% python3 -q
>>> import numpy as np
>>> np.set_printoptions(precision=3, suppress=True, linewidth=200)
>>> m1 = -3 * np.eye(6) + np.eye(6, k=1)
>>> m1
array([[-3.,  1.,  0.,  0.,  0.,  0.],
       [ 0., -3.,  1.,  0.,  0.,  0.],
       [ 0.,  0., -3.,  1.,  0.,  0.],
       [ 0.,  0.,  0., -3.,  1.,  0.],
       [ 0.,  0.,  0.,  0., -3.,  1.],
       [ 0.,  0.,  0.,  0.,  0., -3.]])
>>> Q, evecs = np.linalg.qr(m1[:, :3])[0], np.linalg.qr(m1[:, 3:])[0]
>>> s = np.linalg.svd(Q.T @ evecs, compute_uv=False)
>>> np.degrees(np.arccos(s.clip(0, 1)))
array([70.541, 90.   , 90.   ])
>>> np.round(np.linalg.norm(Q @ Q.T - evecs @ evecs.T, 2), 3)
np.float64(1.0)
>>> np.round(np.linalg.det(m1), 3)
np.float64(729.0)
>>> np.allclose(m1, m1.T)
False
>>> (m1 - m1.T) / 2
array([[ 0. ,  0.5,  0. ,  0. ,  0. ,  0. ],
       [-0.5,  0. ,  0.5,  0. ,  0. ,  0. ],
       [ 0. , -0.5,  0. ,  0.5,  0. ,  0. ],
       [ 0. ,  0. , -0.5,  0. ,  0.5,  0. ],
       [ 0. ,  0. ,  0. , -0.5,  0. ,  0.5],
       [ 0. ,  0. ,  0. ,  0. , -0.5,  0. ]])
>>> np.linalg.matrix_power(m1, 4)
array([[  81., -108.,   54.,  -12.,    1.,    0.],
       [   0.,   81., -108.,   54.,  -12.,    1.],
       [   0.,    0.,   81., -108.,   54.,  -12.],
       [   0.,    0.,    0.,   81., -108.,   54.],
       [   0.,    0.,    0.,    0.,   81., -108.],
       [   0.,    0.,    0.,    0.,    0.,   81.]])
>>> K = np.loadtxt("layer2.csv", delimiter=",")
>>> K
array([[ 0.019, -0.057, -0.057,  0.094, -0.057],
       [-0.057,  0.17 ,  0.17 , -0.283,  0.17 ],
       [-0.057,  0.17 ,  0.17 , -0.283,  0.17 ],
       [ 0.094, -0.283, -0.283,  0.472, -0.283],
       [-0.057,  0.17 ,  0.17 , -0.283,  0.17 ]])
>>> # applying it twice changes nothing
>>> ang = np.radians(72)
>>> R = np.eye(5)
>>> R[0, 0] = R[2, 2] = np.cos(ang)
>>> R[0, 2], R[2, 0] = -np.sin(ang), np.sin(ang)
>>> print(R)
[[ 0.309  0.    -0.951  0.     0.   ]
 [ 0.     1.     0.     0.     0.   ]
 [ 0.951  0.     0.309  0.     0.   ]
 [ 0.     0.     0.     1.     0.   ]
 [ 0.     0.     0.     0.     1.   ]]
>>> A2 = K @ R.T
>>> A2.round(3) + 0
array([[ 0.06 , -0.057,  0.   ,  0.094, -0.057],
       [-0.179,  0.17 , -0.001, -0.283,  0.17 ],
       [-0.179,  0.17 , -0.001, -0.283,  0.17 ],
       [ 0.298, -0.283,  0.002,  0.472, -0.283],
       [-0.179,  0.17 , -0.001, -0.283,  0.17 ]])
>>> np.round(np.linalg.svd(K, compute_uv=False), 3) + 0, np.round(np.linalg.svd(A2, compute_uv=False), 3) + 0
(array([1., 0., 0., 0., 0.]), array([1., 0., 0., 0., 0.]))
